% python3 -q
>>> import numpy as np
>>> np.set_printoptions(precision=2, suppress=True, linewidth=100, sign=" ")
>>> def rd(a):
...     return np.round(a, 2) + 0
... 
>>> arr = np.load("mat.npy")
>>> print(arr)
[[ -0.5  -0.5   1.2  -2.3   7.5]
 [ -0.3   0.2  -0.5  -1.2  -3.5]
 [ -0.6  -0.9  -0.9   0.3  -7.5]
 [  1.5  -0.4   1.4  -0.1   5. ]
 [  0.2   1.4   1.2   0.9   2.5]
 [ -0.9  -0.5  -1.2  -0.5 -12.5]
 [  0.1  -0.3   1.4   1.2   5.5]
 [ -0.7   1.2   1.1   2.    3. ]]
>>> # column 4 is much longer than the rest
>>> x0 = np.array([-2, 0, -1, 2, -1])
>>> y = arr @ x0
>>> beta, lr = np.zeros(5), 1 / np.linalg.norm(arr, 2) ** 2
>>> for i in range(6):
...     beta -= lr * arr.T @ (arr @ beta - y)
...     if i % 1 == 0: print(i, round(np.linalg.norm(arr @ beta - y), 2))
... 
0 7.43
1 7.18
2 6.94
3 6.71
4 6.5
5 6.29
>>> print(rd(beta))
[-0.16  0.09 -0.15  0.35 -1.21]
>>> u = np.array([0, -2, 2])
>>> print(rd(np.array([np.convolve(row, u, "same") for row in arr])))
[[  1.    0.   -3.4   7.  -19.6]
 [  0.6  -1.    1.4   1.4   4.6]
 [  1.2   0.6   0.   -2.4  15.6]
 [ -3.    3.8  -3.6   3.  -10.2]
 [ -0.4  -2.4   0.4   0.6  -3.2]
 [  1.8  -0.8   1.4  -1.4  24. ]
 [ -0.2   0.8  -3.4   0.4  -8.6]
 [  1.4  -3.8   0.2  -1.8  -2. ]]
>>> print(rd(np.correlate(arr[0], arr[7], "full")))
[-1.5  -2.5   2.05 -5.65 18.97 14.26  4.65 10.61 -5.25]
>>> x0 = np.array([2, 2, 1, 2, 0])
>>> y = arr @ x0
>>> print(rd(np.linalg.pinv(arr) @ arr))
[[ 1.  0.  0.  0.  0.]
 [ 0.  1.  0.  0.  0.]
 [ 0.  0.  1.  0.  0.]
 [ 0.  0.  0.  1.  0.]
 [ 0.  0.  0.  0.  1.]]
>>> rng = np.random.default_rng(2)
>>> y = y + 0.05 * rng.normal(size=8)
>>> print(rd(y))
[-5.39 -3.13 -3.32  3.28  6.29 -4.94  3.38  6.14]
>>> beta, *_ = np.linalg.lstsq(arr, y)
>>> print(rd(beta))
[ 1.95  2.05  1.    2.    0.  ]
>>> print(beta.round())
[ 2.  2.  1.  2. -0.]
>>> print(rd(np.linalg.norm(y - arr @ beta)))
0.09
>>> print(rd(arr.T @ (y - arr @ beta)))
[ 0.  0.  0.  0.  0.]
>>> B = np.c_[arr[:, :4] @ np.array([[1, -1, -5, 5], [3, -1, -3, 0], [2, -3, 5, 1], [-1, -1, -1, -1]]), np.array([-7, 2, -7, -4, -4, -4, -2, 5])]
>>> print(rd(B))
[[ 2.7 -0.3 12.3  1.  -7. ]
 [ 0.5  2.8 -0.4 -0.8  2. ]
 [-5.4  3.9  0.9 -4.2 -7. ]
 [ 3.2 -5.2  0.8  9.  -4. ]
 [ 5.9 -6.1 -0.1  1.3 -4. ]
 [-4.3  5.5  0.5 -5.2 -4. ]
 [ 0.8 -5.2  6.2  0.7 -2. ]
 [ 3.1 -5.8  3.4 -4.4  5. ]]
>>> print(rd(np.linalg.lstsq(arr, B[:, 0])[0]))
[ 1.  3.  2. -1.  0.]
>>> print(np.linalg.matrix_rank(np.c_[arr, B]))
6
>>> print(rd(np.linalg.norm(np.linalg.qr(arr)[0].T @ B, axis=0) ** 2 / ((B ** 2).sum(axis=0) + 1e-12)))
[ 1.    1.    1.    1.    0.68]
>>> u = np.array([-1, -2, -1, -2, -2, 1, -1, 1])
>>> r1 = np.array([3, -9, -5, -9, 2])
>>> feats = np.outer(u, r1)
>>> print(feats)
[[-3  9  5  9 -2]
 [-6 18 10 18 -4]
 [-3  9  5  9 -2]
 [-6 18 10 18 -4]
 [-6 18 10 18 -4]
 [ 3 -9 -5 -9  2]
 [-3  9  5  9 -2]
 [ 3 -9 -5 -9  2]]
>>> C2 = feats.T @ feats
>>> print(np.linalg.matrix_rank(C2))
1
>>> print(np.trace(C2), (feats ** 2).sum())
3400 3400
>>> print(np.allclose(C2, C2.T))
True
>>> Uu, s, VT = np.linalg.svd(feats)
>>> print(np.argmax(s[:-1] / (s[1:] + 1e-6)) + 1)
1
>>> print(rd(s))
[ 58.31   0.     0.     0.     0.  ]
>>> B = Uu[:, :1] @ np.diag(s[:1]) @ VT[:1]
>>> print(rd(np.linalg.norm(feats - B, 2)), rd(s[1]))
0.0 0.0
>>> print(rd(np.abs(feats - B).max()))
0.0
>>> X = np.load("dump.npy")
>>> print(rd(X))
[[ 0.78 -0.16 -0.08  0.88  0.03  0.38  0.04  0.68  0.02 -0.17]
 [-0.16  1.43 -0.59  0.2   0.6   0.   -0.06  0.36 -0.31 -0.05]
 [-0.08 -0.59 -0.36 -0.66  0.31 -0.49 -0.7   0.64 -0.34  0.46]
 [ 0.88  0.2  -0.66 -0.91  0.12 -0.58  0.49  0.22  0.51  0.04]
 [ 0.03  0.6   0.31  0.12  0.98 -0.33  0.04 -0.76 -0.02 -0.27]
 [ 0.38  0.   -0.49 -0.58 -0.33 -0.33 -0.1  -0.33 -0.42 -0.83]
 [ 0.04 -0.06 -0.7   0.49  0.04 -0.1   0.86  0.58  0.06  0.14]
 [ 0.68  0.36  0.64  0.22 -0.76 -0.33  0.58  0.21 -0.03 -0.03]
 [ 0.02 -0.31 -0.34  0.51 -0.02 -0.42  0.06 -0.03 -1.58 -0.05]
 [-0.17 -0.05  0.46  0.04 -0.27 -0.83  0.14 -0.03 -0.05 -1.08]]
>>> print(np.argsort(-np.linalg.norm(X, axis=0).round(6), kind="stable")[:3])
[ 8  1  3]
>>> print([round(float(x), 2) for x in np.linalg.svd(X, compute_uv=False)[:3]])
[2.0, 2.0, 2.0]
>>> print(np.linalg.matrix_rank(X, rtol=0.1))
9
>>> print(np.allclose(feats[:-1].T @ np.linalg.lstsq(feats[:-1].T, feats[-1])[0], feats[-1]))
True
>>> print(np.linalg.lstsq(feats[:-1].T, feats[-1])[2])
1
>>> print(rd(feats @ np.linalg.pinv(feats) @ feats))
[[-3.  9.  5.  9. -2.]
 [-6. 18. 10. 18. -4.]
 [-3.  9.  5.  9. -2.]
 [-6. 18. 10. 18. -4.]
 [-6. 18. 10. 18. -4.]
 [ 3. -9. -5. -9.  2.]
 [-3.  9.  5.  9. -2.]
 [ 3. -9. -5. -9.  2.]]
>>> C2 = X.T @ X
>>> print(np.linalg.matrix_rank(C2))
9
>>> print(rd(np.linalg.svd(X, compute_uv=False) ** 2))
[ 4.  4.  4.  4.  4.  1.  1.  1.  1.  0.]
>>> print(rd(np.trace(C2)), rd((X ** 2).sum()))
24.0 24.0
>>> print((X @ X.T).shape)
(10, 10)
>>> print(rd(np.linalg.eigvalsh(C2)[::-1]))
[ 4.  4.  4.  4.  4.  1.  1.  1.  1.  0.]
>>> print(np.allclose(C2, C2.T))
True
>>> u, r1 = X[3], X[2]
>>> print(rd(u @ u))
2.97
>>> print(rd(u @ r1))
0.61
>>> p = (u @ r1) / (u @ u) * u
>>> print(rd(np.linalg.norm(u + r1) ** 2 + np.linalg.norm(u - r1) ** 2))
10.89
>>> print(rd(r1 - p))
[-0.26 -0.63 -0.22 -0.47  0.29 -0.37 -0.8   0.59 -0.45  0.45]
>>> print(np.linalg.matrix_rank(np.outer(u, r1)))
1
>>> Uu, s, VT = np.linalg.svd(X)
>>> print(np.argmax(s[:-1] / (s[1:] + 1e-6)) + 1)
9
>>> print(rd(s))
[ 2.  2.  2.  2.  2.  1.  1.  1.  1.  0.]
>>> B = Uu[:, :9] @ np.diag(s[:9]) @ VT[:9]
>>> print(rd(np.linalg.norm(X - B, 2)), rd(s[9]))
0.0 0.0
>>> print(rd(np.abs(X - B).max()))
0.0
>>> J = (rng.random((4, 4)) < 0.3) + np.eye(4)
>>> J /= J.sum(axis=1, keepdims=True)
>>> print(rd(J))
[[ 0.67  0.    0.    0.33]
 [ 0.    1.    0.    0.  ]
 [ 0.    0.    0.5   0.5 ]
 [ 0.    0.    0.    1.  ]]
>>> # splits into 2 blocks
>>> B = np.array([[3, 0], [1, 4], [1, 7], [3, 5], [0, 8]])
>>> print(rd(np.einsum("ij->j", arr)))
[-1.2  0.2  3.7  0.3  0. ]
>>> print(rd(np.einsum("ij,ij->i", arr, arr)))
[  63.48   14.07   58.32   29.38   10.5   159.     33.75   16.14]
>>> print(np.vstack([arr, B.T]).shape)
(10, 5)
>>> print(np.linalg.matrix_rank(arr @ B))
2
>>> print(J @ np.ones(4))
[ 1.  1.  1.  1.]
>>> print(rd(np.linalg.matrix_power(J, 2)))
[[ 0.44  0.    0.    0.56]
 [ 0.    1.    0.    0.  ]
 [ 0.    0.    0.25  0.75]
 [ 0.    0.    0.    1.  ]]
>>> print(J.sum(axis=1))
[ 1.  1.  1.  1.]
>>> p = np.eye(4)[0]
>>> for _ in range(6):
...     p = p @ J
...     print(p.round(2))
... 
[ 0.67  0.    0.    0.33]
[ 0.44  0.    0.    0.56]
[ 0.3  0.   0.   0.7]
[ 0.2  0.   0.   0.8]
[ 0.13  0.    0.    0.87]
[ 0.09  0.    0.    0.91]
>>> print(rd(J @ J))
[[ 0.44  0.    0.    0.56]
 [ 0.    1.    0.    0.  ]
 [ 0.    0.    0.25  0.75]
 [ 0.    0.    0.    1.  ]]
>>> print(rd(np.sort(np.linalg.eigvals(J).real)))
[ 0.5   0.67  1.    1.  ]
>>> print(np.flatnonzero(np.linalg.matrix_power((J != 0) + (J.T != 0) + np.eye(4), 4)[1]))
[ 1]
>>> Uu, s, VT = np.linalg.svd(feats)
>>> evecs = VT[:(s > 1e-8).sum()]
>>> x0 = feats[7] + 3 * feats[2] + rng.integers(2) * np.eye(5)[2]
>>> print(x0)
[-6. 18. 11. 18. -4.]
>>> print(np.linalg.matrix_rank(np.vstack([feats, x0])))
2
>>> ev, evecs = np.linalg.eig(J)
>>> print(rd(np.sort(np.linalg.eigvals(J @ J))))
[ 0.25  0.44  1.    1.  ]
>>> K = np.loadtxt("run14.csv", delimiter=",")
>>> print(K)
[[ 0.3  1.   1.  -2.  -2.   0.  -2.   0.   2. ]
 [-2.   1.3  0.  -1.  -1.   0.   2.  -2.   0. ]
 [-1.   0.  -0.7 -2.   1.   0.   1.   0.   0. ]
 [ 1.   0.  -2.  -0.7  1.   0.   2.   0.   0. ]
 [ 1.   2.   0.   2.  -1.7 -1.  -1.   0.  -1. ]
 [-2.   2.  -1.  -1.   0.  -1.7 -1.   0.   1. ]
 [-2.   2.  -1.   1.   0.  -2.   1.3 -2.   0. ]
 [ 0.   0.   1.   2.   2.   0.   1.   1.3  1. ]
 [ 0.   1.   1.  -2.  -2.   0.  -2.   0.   2.3]]
>>> x0 = np.array([2, 2, 2, -4, -3, 3, 4, 1, 3])
>>> print(K @ x0)
[16.6 11.6  5.6  5.8 -6.9 -4.1 -8.8 -3.7 16.9]
>>> print(rd(K * x0))
[[ 0.6  2.   2.   8.   6.   0.  -8.   0.   6. ]
 [-4.   2.6  0.   4.   3.   0.   8.  -2.   0. ]
 [-2.   0.  -1.4  8.  -3.   0.   4.   0.   0. ]
 [ 2.   0.  -4.   2.8 -3.   0.   8.   0.   0. ]
 [ 2.   4.   0.  -8.   5.1 -3.  -4.   0.  -3. ]
 [-4.   4.  -2.   4.   0.  -5.1 -4.   0.   3. ]
 [-4.   4.  -2.  -4.   0.  -6.   5.2 -2.   0. ]
 [ 0.   0.   2.  -8.  -6.   0.   4.   1.3  3. ]
 [ 0.   2.   2.   8.   6.   0.  -8.   0.   6.9]]
>>> print((K @ x0).argmax())
8
>>> print(np.sign((K @ x0).round(6)))
[ 1.  1.  1.  1. -1. -1. -1. -1.  1.]
>>> print(np.linalg.norm(K @ x0) <= np.linalg.norm(K, 2) * np.linalg.norm(x0) + 1e-9)
True
>>> print(K @ (2 * x0))
[ 33.2  23.2  11.2  11.6 -13.8  -8.2 -17.6  -7.4  33.8]
>>> E = np.load("m.npy")
>>> print(E)
[[  1   1   2   5   0]
 [  0   0   4   8   0]
 [  3   5   0   0   1]
 [  0   0   4   8   0]
 [  6  11   0   0   4]
 [  0   0   6  11   0]
 [  6  11   0   0   4]
 [  6  11   0   0   4]
 [  3   5   0   0   1]
 [  2   3   0   2   0]
 [  0   0   4   8   0]
 [  3   5   0   0   1]
 [  6  11   0   0   4]
 [  0   0   8  14   0]
 [  7  13   0   0   5]
 [  6  11   0   0   4]
 [  2   3   0   2   0]
 [  4   7   0   0   2]
 [  5   9   0   0   3]
 [  7  13   0   0   5]
 [  3   5   0   0   1]
 [  3   5   0   0   1]
 [  5   9   0   0   3]
 [  0   0   4   8   0]
 [  4   7   0   0   2]
 [  5   9   0   0   3]
 [  4   7   0   0   2]
 [  7  13   0   0   5]
 [  3   5   0   0   1]
 [  4   7   0   0   2]
 [  0   0  10  17   0]
 [  0   0   4   8   0]
 [  5   9   0   0   3]
 [  0   0   4   8   0]
 [  5   9   0   0   3]
 [  1   1   2   5   0]]
>>> x0 = np.array([1, 1, 1, 0, 2])
>>> print(np.sign((E @ x0).round(6)))
[ 1  1  1  1  1  1  1  1  1  1  1  1  1  1  1  1  1  1  1  1  1  1  1  1  1  1  1  1  1  1  1  1  1
  1  1  1]
>>> print((E * x0).sum(axis=1))
[  4   4  10   4  25   6  25  25  10   5   4  10  25   8  30  25   5  15  20  30  10  10  20   4
  15  20  15  30  10  15  10   4  20   4  20   4]
>>> print(E @ np.ones(5))
[  9.  12.   9.  12.  21.  17.  21.  21.   9.   7.  12.   9.  21.  22.  25.  21.   7.  13.  17.
  25.   9.   9.  17.  12.  13.  17.  13.  25.   9.  13.  27.  12.  17.  12.  17.   9.]
>>> print(E @ (2 * x0))
[  8   8  20   8  50  12  50  50  20  10   8  20  50  16  60  50  10  30  40  60  20  20  40   8
  30  40  30  60  20  30  20   8  40   8  40   8]
>>> print(E @ x0)
[  4   4  10   4  25   6  25  25  10   5   4  10  25   8  30  25   5  15  20  30  10  10  20   4
  15  20  15  30  10  15  10   4  20   4  20   4]
>>> print(rd(np.linalg.svd(E, compute_uv=False)))
[ 51.74  36.71   3.04   1.58   0.33]
>>> print(E.sum(axis=0))
[ 116  205   52  104   64]
>>> print(rd(E.mean(axis=0)))
[ 3.22  5.69  1.44  2.89  1.78]
>>> print(E.sum(axis=1))
[  9  12   9  12  21  17  21  21   9   7  12   9  21  22  25  21   7  13  17  25   9   9  17  12
  13  17  13  25   9  13  27  12  17  12  17   9]
>>> B = np.c_[E[:, :1] @ np.array([[-2]]), np.array([2, 0, -1, 0, 0, 2, 0, -2, 0, -1, 2, -2, -1, 1, 1, -2, -1, 0, -1, -1, -2, 2, -1, 0, 1, 2, -2, -2, 1, -2, 2, -2, -2, 0, 2, 0])]
>>> print(B)
[[ -2   2]
 [  0   0]
 [ -6  -1]
 [  0   0]
 [-12   0]
 [  0   2]
 [-12   0]
 [-12  -2]
 [ -6   0]
 [ -4  -1]
 [  0   2]
 [ -6  -2]
 [-12  -1]
 [  0   1]
 [-14   1]
 [-12  -2]
 [ -4  -1]
 [ -8   0]
 [-10  -1]
 [-14  -1]
 [ -6  -2]
 [ -6   2]
 [-10  -1]
 [  0   0]
 [ -8   1]
 [-10   2]
 [ -8  -2]
 [-14  -2]
 [ -6   1]
 [ -8  -2]
 [  0   2]
 [  0  -2]
 [-10  -2]
 [  0   0]
 [-10   2]
 [ -2   0]]
>>> print(np.linalg.matrix_rank(B))
2
>>> print(rd(np.linalg.lstsq(E, B[:, 0])[0]))
[-2.  0.  0.  0.  0.]
>>> print(rd(np.linalg.norm(np.linalg.qr(E)[0].T @ B, axis=0) ** 2 / ((B ** 2).sum(axis=0) + 1e-12)))
[ 1.    0.24]
>>> A = np.loadtxt("layer4.csv", delimiter=",")
>>> print(A)
[[  0.   2.  -4.   4.  -1.   1.  -2.  18.  -1. -12.  15.]
 [ -2.   0.  12.   1.  -7.  -1.   0. -13.  10.  -6.   6.]
 [  4. -12.   0.   8.   6. -16.   0.  -1.  10.  -3.  -4.]
 [ -4.  -1.  -8.   0.   2.   0.   4.   0.  -4.   1.  -3.]
 [  1.   7.  -6.  -2.   0.  12.   4. -11.   2. -12.  -9.]
 [ -1.   1.  16.   0. -12.   0.  -4.  10.   4.  -9.  -5.]
 [  2.   0.   0.  -4.  -4.   4.   0.   8.   8.   2.  -3.]
 [-18.  13.   1.   0.  11. -10.  -8.   0.   2.   5.  12.]
 [  1. -10. -10.   4.  -2.  -4.  -8.  -2.   0.   2.   2.]
 [ 12.   6.   3.  -1.  12.   9.  -2.  -5.  -2.   0.  11.]
 [-15.  -6.   4.   3.   9.   5.   3. -12.  -2. -11.   0.]]
>>> print(np.unique(A.round(6), axis=0).shape)
(11, 11)
>>> print(np.abs(np.diag(np.linalg.qr(A)[1])) > 1e-9)
[ True  True  True  True  True  True  True  True  True  True False]
>>> print(np.allclose(A[:-1].T @ np.linalg.lstsq(A[:-1].T, A[-1])[0], A[-1]))
True
